$ python -q
>>> import numpy as np
>>> np.set_printoptions(suppress=True, linewidth=100)
>>> F = np.diag(np.array([-4, -6, 2])) + 3 * np.eye(3, k=1) + 3 * np.eye(3, k=-1)
>>> F
array([[-4.,  3.,  0.],
       [ 3., -6.,  3.],
       [ 0.,  3.,  2.]])
>>> # equal to its transpose
>>> np.round(np.linalg.det(2 * F), 3), round(np.linalg.det(F), 3)
(np.float64(528.0), np.float64(66.0))
>>> round(np.linalg.eigvals(F).sum().real, 3)
np.float64(-8.0)
>>> print(np.einsum("ij,ji->", F, F))
92.0
>>> np.round(np.linalg.det(F[::-1]), 3)
np.float64(-66.0)
>>> np.kron(np.eye(2, dtype=int), F)
array([[-4.,  3.,  0., -0.,  0.,  0.],
       [ 3., -6.,  3.,  0., -0.,  0.],
       [ 0.,  3.,  2.,  0.,  0.,  0.],
       [-0.,  0.,  0., -4.,  3.,  0.],
       [ 0., -0.,  0.,  3., -6.,  3.],
       [ 0.,  0.,  0.,  0.,  3.,  2.]])
>>> out = np.linalg.inv(F)
>>> round(np.linalg.cond(F), 3)
np.float64(3.635)
>>> np.round(np.linalg.inv(out), 3) + 0
array([[-4.,  3.,  0.],
       [ 3., -6.,  3.],
       [ 0.,  3.,  2.]])
>>> vals, evecs = np.linalg.eigh(F)
>>> x0 = np.array([-2, 1, -1])
>>> x0 @ F @ x0
np.float64(-38.0)
>>> f = np.array([5, -8, 8, 1])
>>> g = np.array([-4, 5, 4, 4, -1, 1, 0, -1, 5])
>>> mat = np.outer(f, g)
>>> mat
array([[-20,  25,  20,  20,  -5,   5,   0,  -5,  25],
       [ 32, -40, -32, -32,   8,  -8,   0,   8, -40],
       [-32,  40,  32,  32,  -8,   8,   0,  -8,  40],
       [ -4,   5,   4,   4,  -1,   1,   0,  -1,   5]])
>>> round(float(np.linalg.norm(mat, 2) / np.linalg.norm(mat)), 3)
1.0
>>> np.linalg.cond(mat) > 100
np.True_
>>> np.linalg.matrix_rank(mat, rtol=0.1)
np.int64(1)
>>> W0 = np.load("arr.npy")
>>> W0
array([[ 32,   2,  -3,   3,  -1],
       [  3, -18,   0,  -3,   2],
       [  0,   0, -30,  -1,   2],
       [ -1,   1,   0, -29,   0],
       [ -1,   1,   0,  -3,  29]])
>>> out = W0 / np.sqrt((W0 ** 2).mean(axis=1, keepdims=True))
>>> np.round(np.linalg.norm(out, axis=1), 3)
array([2.236, 2.236, 2.236, 2.236, 2.236])
>>> np.linalg.matrix_rank(out) == np.linalg.matrix_rank(W0)
np.True_
>>> np.linalg.matrix_rank(W0 - W0.mean(axis=1, keepdims=True))
np.int64(4)
>>> out[1].round(3)
array([ 0.361, -2.164,  0.   , -0.361,  0.24 ])
>>> x0 = np.array([0, 2, 1, 3, 2])
>>> print((W0 @ x0).argmax())
4
>>> W0 @ x0
array([  8, -41, -29, -85,  51])
>>> def softmax(z):
...     e = np.exp(z - z.max(axis=-1, keepdims=True))
...     return e / e.sum(axis=-1, keepdims=True)
... 
>>> np.round(softmax(W0[4] + 3), 3) + 0
array([0., 0., 0., 0., 1.])
>>> print(np.round(softmax(10 * W0[4]), 3) + 0)
[0. 0. 0. 0. 1.]
>>> print(np.round(softmax(W0[4]), 3) + 0)
[0. 0. 0. 0. 1.]
>>> softmax(W0).sum(axis=1)
array([1., 1., 1., 1., 1.])
>>> S = W0 @ W0.T / np.sqrt(5)
>>> print(softmax(S).round(6).argmax(axis=1))
[0 1 2 3 4]
>>> print(np.round(softmax(S), 3) + 0)
[[1. 0. 0. 0. 0.]
 [0. 1. 0. 0. 0.]
 [0. 0. 1. 0. 0.]
 [0. 0. 0. 1. 0.]
 [0. 0. 0. 0. 1.]]
>>> np.round(softmax(S)[4] @ W0, 3) + 0
array([-1.,  1.,  0., -3., 29.])
